$ ipython --no-banner

In [1]: import numpy as np

In [2]: np.set_printoptions(suppress=True, linewidth=200)

In [3]: arr = np.load("block3.npy")

In [4]: arr
Out[4]: 
array([[3, 9, 0, 4, 0, 0, 0, 0, 8, 0, 0, 0, 0, 0, 7],
       [2, 7, 0, 7, 0, 0, 0, 0, 5, 0, 0, 0, 0, 0, 0],
       [0, 0, 6, 0, 0, 0, 0, 9, 0, 6, 1, 0, 0, 0, 0],
       [2, 7, 0, 9, 0, 0, 0, 0, 3, 0, 0, 0, 0, 0, 9],
       [0, 0, 0, 0, 5, 4, 2, 0, 0, 0, 0, 1, 0, 2, 0],
       [0, 0, 0, 0, 8, 4, 2, 0, 0, 0, 0, 7, 0, 5, 0],
       [0, 0, 0, 0, 2, 7, 9, 0, 0, 0, 0, 5, 0, 7, 0],
       [0, 0, 7, 0, 0, 0, 0, 7, 0, 1, 4, 0, 0, 0, 0],
       [0, 0, 0, 2, 0, 0, 0, 0, 7, 0, 0, 0, 0, 0, 0],
       [0, 0, 6, 0, 0, 0, 0, 7, 0, 7, 3, 0, 1, 0, 0],
       [0, 0, 5, 0, 0, 0, 0, 5, 0, 3, 5, 0, 5, 0, 0],
       [0, 0, 0, 0, 6, 7, 8, 0, 0, 0, 0, 0, 0, 7, 0],
       [0, 0, 3, 0, 0, 0, 0, 0, 0, 1, 0, 0, 4, 0, 0],
       [0, 0, 0, 0, 6, 8, 2, 0, 0, 0, 0, 7, 0, 0, 0],
       [8, 4, 0, 5, 0, 0, 0, 0, 4, 0, 0, 0, 0, 0, 8]])

In [5]: out = np.linalg.inv(arr)

In [6]: print(round(float(np.linalg.slogdet(arr)[0]), 1))
-1.0

In [7]: O, Rm = np.linalg.qr(arr)

In [8]: O.shape, Rm.shape
Out[8]: ((15, 15), (15, 15))

In [9]: print(round(float(abs(Rm[0, 0])), 1), np.round(np.linalg.norm(arr[:, 0]), 1))
9.0 9.0

In [10]: np.allclose(Rm.T @ Rm, arr.T @ arr)
Out[10]: True

In [11]: U, sigma, vt = np.linalg.svd(arr, full_matrices=False)

In [12]: np.round(np.cumsum(sigma ** 2) / np.sum(sigma ** 2), 1)
Out[12]: array([0.3, 0.6, 0.8, 0.9, 0.9, 0.9, 0.9, 1. , 1. , 1. , 1. , 1. , 1. , 1. , 1. ])

In [13]: round(np.sqrt((sigma ** 2).sum()), 1), round(float(np.linalg.norm(arr)), 1)
Out[13]: (np.float64(46.1), 46.1)

In [14]: print(U.shape, sigma.shape, vt.shape)
(15, 15) (15,) (15, 15)

In [15]: print((sigma > 1e-8).sum())
15

In [16]: feats = np.array([[2, 2, 2, 2], [2, 3, 2, 3], [2, 2, 2, 2], [2, 3, 2, 3]])

In [17]: proj = np.triu(np.array([[0, 1, 0, 2], [2, 0, 3, 2], [0, 1, 0, 2], [0, 1, 0, 2]]), 1) + np.eye(4)

In [18]: out = proj @ feats @ np.linalg.inv(proj)

In [19]: round(np.linalg.det(out), 1)
Out[19]: np.float64(0.0)

In [20]: print(np.round(np.poly(out), 1) + 0)
[  1. -10.   8.   0.   0.]

In [21]: np.trace(out), np.trace(feats)
Out[21]: (np.float64(10.0), np.int64(10))

In [22]: print(out)
[[  8.   3.  -1.  -9.]
 [ 12.   3.   3. -21.]
 [  6.   2.   0.  -8.]
 [  2.   1.  -1.  -1.]]

In [23]: np.linalg.matrix_rank(out)
Out[23]: np.int64(2)

In [24]: np.linalg.lstsq(out[:-1].T, out[-1])[2]
Out[24]: np.int32(2)

In [25]: def softmax(z):
    ...:     e = np.exp(z - z.max(axis=-1, keepdims=True))
    ...:     return e / e.sum(axis=-1, keepdims=True)
    ...: 

In [26]: np.round(softmax(10 * feats[0]), 1)
Out[26]: array([0.2, 0.2, 0.2, 0.2])

In [27]: S = feats @ feats.T / np.sqrt(4)

In [28]: softmax(S).round(6).argmax(axis=1)
Out[28]: array([1, 1, 1, 1])

In [29]: print(np.round(softmax(S + np.triu(np.full(S.shape, -np.inf), 1)), 1) + 0)
[[1.  0.  0.  0. ]
 [0.  1.  0.  0. ]
 [0.1 0.8 0.1 0. ]
 [0.  0.5 0.  0.5]]

In [30]: out = feats / np.sqrt((feats ** 2).mean(axis=1, keepdims=True))

In [31]: print(feats - feats.mean(axis=1, keepdims=True))
[[ 0.   0.   0.   0. ]
 [-0.5  0.5 -0.5  0.5]
 [ 0.   0.   0.   0. ]
 [-0.5  0.5 -0.5  0.5]]

In [32]: np.round(np.linalg.norm(out, axis=1), 1)
Out[32]: array([2., 2., 2., 2.])

In [33]: np.linalg.matrix_rank(feats - feats.mean(axis=1, keepdims=True))
Out[33]: np.int64(1)

In [34]: U, sigma, vt = np.linalg.svd(feats)

In [35]: np.argmax(sigma[:-1] / (sigma[1:] + 1e-6)) + 1
Out[35]: np.int64(2)

In [36]: out = U[:, :2] @ np.diag(sigma[:2]) @ vt[:2]

In [37]: np.round(np.linalg.norm(feats - out) / np.linalg.norm(feats), 1)
Out[37]: np.float64(0.0)

In [38]: np.linalg.matrix_rank(out)
Out[38]: np.int64(2)

In [39]: np.linalg.matrix_rank(feats, rtol=0.05)
Out[39]: np.int64(2)

In [40]: out.round(1)
Out[40]: 
array([[2., 2., 2., 2.],
       [2., 3., 2., 3.],
       [2., 2., 2., 2.],
       [2., 3., 2., 3.]])

In [41]: E = np.loadtxt("test3.csv", delimiter=",")

In [42]: E
Out[42]: 
array([[ 0.7,  0.3,  0.1,  0.3,  0.6,  0.6, -1.6, -1. ,  0.9, -1.9, -0.2,  1.3,  0.5, -0.1],
       [-0.2, -1.7,  0.5, -0.3, -1.7,  0.3,  0.2, -1.8, -2.1,  1. , -0.6,  1.3, -0.6,  0. ],
       [-1.2,  0. ,  1.1,  0.9, -0.2, -0.3, -0.7, -0.2, -0.5, -0.3,  0. ,  0.9,  0. ,  1.2],
       [-0.2, -0.7, -0.9,  0.9,  0.6, -0.4, -0.3,  0.1, -0.3,  0.2, -2.1, -0.5,  0.5, -0.3],
       [-0.2,  1.2, -1.9, -0.1,  0.3,  0.4,  1. ,  0.7, -0.9, -1.6, -1.3, -1.5,  1.5,  1.4],
       [-1.3, -0.3,  2.4,  1. ,  0.7, -0.8, -0.1, -1.1,  0.7,  1.1, -0.1, -1.9, -0.1,  1.1],
       [-1.2,  0.8,  1.5, -2.1, -1.4, -0.5,  0.3, -0.3, -0.7,  0.7,  0. ,  0.8, -0.1, -0.4],
       [ 0. , -0.5,  0.7,  0.5, -0.6, -1.2, -0.3, -0.5,  0.6, -0.8, -2.4, -0.8,  3. , -0.3],
       [ 0.7, -0.8, -1.2, -0.9, -0.1,  0.1,  0. , -0.9, -0.1, -1. ,  0.1,  0.4,  1.6, -0.2],
       [-1.2, -0.3,  2.6,  1.5,  0.9, -0.9, -0.1, -1.4,  0.8,  1.3,  0. , -1.9,  0.1,  1.7],
       [-0.9,  0.4, -0.3, -0.5,  0.4,  0.2, -0.3, -1. ,  0.9,  0.1,  1.4, -0.5,  1.6, -0.5],
       [-1. , -0.9,  0.9, -0.6,  0.7,  0.8, -0.3, -0.7, -0.7, -0.3, -0.4, -0.8,  0.6,  0.9],
       [-1.2,  0.1,  0.6,  0.9,  0.5,  0.1, -1.4, -0.7,  0.7, -0.3, -0.3,  0.7,  0.9,  0.1]])

In [43]: E.shape
Out[43]: (13, 14)

In [44]: np.round(np.linalg.svd(E, compute_uv=False), 1)
Out[44]: array([7. , 5.9, 4.7, 4.4, 3.6, 3.1, 2.9, 1.9, 1.7, 1.1, 0.7, 0.3, 0.1])

In [45]: np.round(E.sum(axis=1), 1)
Out[45]: array([ 0.5, -5.7,  0.7, -3.4, -1. ,  1.3, -2.6, -2.6, -2.3,  3.1,  1. , -1.8,  0.7])

In [46]: np.round(np.linalg.norm(E), 1)
Out[46]: np.float64(12.9)

In [47]: np.unravel_index(np.abs(E).argmax(), E.shape)
Out[47]: (np.int64(7), np.int64(12))

In [48]: np.count_nonzero(E)
Out[48]: np.int64(174)
